$ ipython --no-banner

In [1]: import numpy as np

In [2]: np.set_printoptions(suppress=True, linewidth=160)

In [3]: J = np.load("x.npy")

In [4]: J
Out[4]: 
array([[ 0.0082, -1.5248, -1.2906,  0.6451, -1.3766],
       [-0.0999,  1.1809,  1.627 , -0.8255,  1.1644],
       [-0.09  , -2.5469, -2.9586,  1.6842, -2.7197],
       [ 0.0162,  1.2779,  1.5057, -0.6719,  1.3358],
       [-0.0203, -1.3037, -1.3142,  0.8422, -1.2898],
       [ 0.0216, -1.2547, -1.3672,  1.1393, -1.2949],
       [ 0.0472,  2.6953,  2.8076, -1.5883,  2.4432],
       [-0.1143,  0.0346,  0.0253, -0.1026,  0.1899],
       [-0.0572, -0.0823,  0.1087,  0.1095,  0.0637],
       [ 0.063 ,  2.5772,  3.0541, -1.6957,  2.6681],
       [-0.0169,  1.3393,  1.4904, -0.8175,  1.1854],
       [ 0.0427, -2.5799, -2.6858,  1.496 , -2.7703],
       [ 0.1248,  1.3766,  1.5294, -0.9414,  1.2851],
       [-0.0518,  2.3921,  2.6986, -1.7126,  2.5283],
       [ 0.1675, -1.1949, -1.4701,  0.8458, -1.1962],
       [ 0.0655,  1.2035,  1.3774, -0.9596,  1.3736],
       [-0.0795,  0.0207, -0.0058,  0.0171, -0.1521],
       [-0.0913, -0.0142,  0.0169, -0.0103, -0.1868],
       [-0.1392,  2.6491,  2.9368, -1.541 ,  2.7198],
       [ 0.1922, -2.3891, -2.7859,  1.6595, -2.4784],
       [ 0.2009,  1.3342,  1.5048, -0.856 ,  1.3021],
       [-0.0659,  2.6729,  3.0046, -1.5533,  2.5825],
       [ 0.1897,  2.5049,  2.6166, -1.5343,  2.4714],
       [-0.0913, -0.02  , -0.2023, -0.2105,  0.0181]])

In [5]: P = J @ np.linalg.solve(J.T @ J, J.T)

In [6]: np.round(np.trace(P), 4)
Out[6]: np.float64(5.0)

In [7]: np.allclose(P @ P, P)
Out[7]: True

In [8]: np.round(np.linalg.eigvalsh(P), 4) + 0
Out[8]: array([0., 0., 0., 0., 0., 0., 0., 0., 0., 0., 0., 0., 0., 0., 0., 0., 0., 0., 0., 1., 1., 1., 1., 1.])

In [9]: feats = np.array([[1.0, 0.0, 1.0, 2.0, 2.0, -2.0, -1.0, 1.0],
   ...:     [0.0, 0.0, 0.0, 2.0, 1.0, -2.0, 0.0, 0.0],
   ...:     [1.0, 2.0, 0.0, 0.0, 2.0, -1.0, -2.0, -1.0],
   ...:     [1.0, 0.0, 0.0, 2.0, 0.0, -1.0, 1.0, -1.0],
   ...:     [1.0, 0.0, 0.0, 2.0, 2.0, 0.0, 2.0, 1.0],
   ...:     [0.0, 0.0, 0.0, 0.0, 0.0, -2.0, -1.0, 4.0],
   ...:     [0.0, 0.0, 0.0, 0.0, 0.0, -5.0, -3.0, -2.0],
   ...:     [0.0, 0.0, 0.0, 0.0, 0.0, 1.0, 3.0, 4.0]])

In [10]: feats
Out[10]: 
array([[ 1.,  0.,  1.,  2.,  2., -2., -1.,  1.],
       [ 0.,  0.,  0.,  2.,  1., -2.,  0.,  0.],
       [ 1.,  2.,  0.,  0.,  2., -1., -2., -1.],
       [ 1.,  0.,  0.,  2.,  0., -1.,  1., -1.],
       [ 1.,  0.,  0.,  2.,  2.,  0.,  2.,  1.],
       [ 0.,  0.,  0.,  0.,  0., -2., -1.,  4.],
       [ 0.,  0.,  0.,  0.,  0., -5., -3., -2.],
       [ 0.,  0.,  0.,  0.,  0.,  1.,  3.,  4.]])

In [11]: vec = np.array([1, 0, 2, 3, 0, 2, 3, 1])

In [12]: rhs = feats @ vec

In [13]: b, lr = np.zeros(8), 1 / np.linalg.norm(feats, 2) ** 2

In [14]: for i in range(40):
    ...:     b -= lr * feats.T @ (feats @ b - rhs)
    ...:     if i % 10 == 0: print(i, round(np.linalg.norm(feats @ b - rhs), 4))
    ...: 
0 11.0357
10 1.8121
20 1.4613
30 1.2389

In [15]: b.round(4)
Out[15]: array([ 0.9937, -0.6248,  0.655 ,  2.7084,  0.628 ,  1.9344,  3.0256,  0.9827])
